In [1]: import numpy as np

In [2]: import numpy.linalg as la

In [3]: np.set_printoptions(suppress=True, linewidth=200)

In [4]: rd = lambda a: np.round(a, 3) + 0

In [5]: feats = np.load("block4.npy")

In [6]: rd(feats)
Out[6]: 
array([[ 0.118,  0.118, -0.276, -0.118],
       [ 0.118,  0.118, -0.276, -0.118],
       [-0.276, -0.276,  0.645,  0.276],
       [-0.118, -0.118,  0.276,  0.118]])

In [7]: evals, vecs = la.eigh(feats)

In [8]: rd(vecs.T @ feats @ vecs)
Out[8]: 
array([[0., 0., 0., 0.],
       [0., 0., 0., 0.],
       [0., 0., 0., 0.],
       [0., 0., 0., 1.]])

In [9]: rd(vecs @ np.diag(evals) @ vecs.T)
Out[9]: 
array([[ 0.118,  0.118, -0.276, -0.118],
       [ 0.118,  0.118, -0.276, -0.118],
       [-0.276, -0.276,  0.645,  0.276],
       [-0.118, -0.118,  0.276,  0.118]])

In [10]: evals.sum(), np.trace(feats)
Out[10]: (np.float64(1.0), np.float64(1.0))

In [11]: rd(la.eigvalsh(feats @ feats))
Out[11]: array([0., 0., 0., 1.])

In [12]: print(rd(la.svd(feats, compute_uv=False)))
[1. 0. 0. 0.]

In [13]: rd(vecs.T @ vecs)
Out[13]: 
array([[1., 0., 0., 0.],
       [0., 1., 0., 0.],
       [0., 0., 1., 0.],
       [0., 0., 0., 1.]])

In [14]: Uu, sv, vt = la.svd(feats)

In [15]: np.argmax(sv[:-1] / (sv[1:] + 1e-6)) + 1
Out[15]: np.int64(1)

In [16]: rd(sv)
Out[16]: array([1., 0., 0., 0.])

In [17]: M2 = Uu[:, :1] @ np.diag(sv[:1]) @ vt[:1]

In [18]: rd(M2)
Out[18]: 
array([[ 0.118,  0.118, -0.276, -0.118],
       [ 0.118,  0.118, -0.276, -0.118],
       [-0.276, -0.276,  0.645,  0.276],
       [-0.118, -0.118,  0.276,  0.118]])

In [19]: print(rd(np.abs(feats - M2).max()))
0.0

In [20]: rd(la.norm(feats - M2, 2)), rd(sv[1])
Out[20]: (np.float64(0.0), np.float64(0.0))

In [21]: print(la.matrix_rank(feats, rtol=0.05))
1

In [22]: print(la.matrix_rank(M2))
1
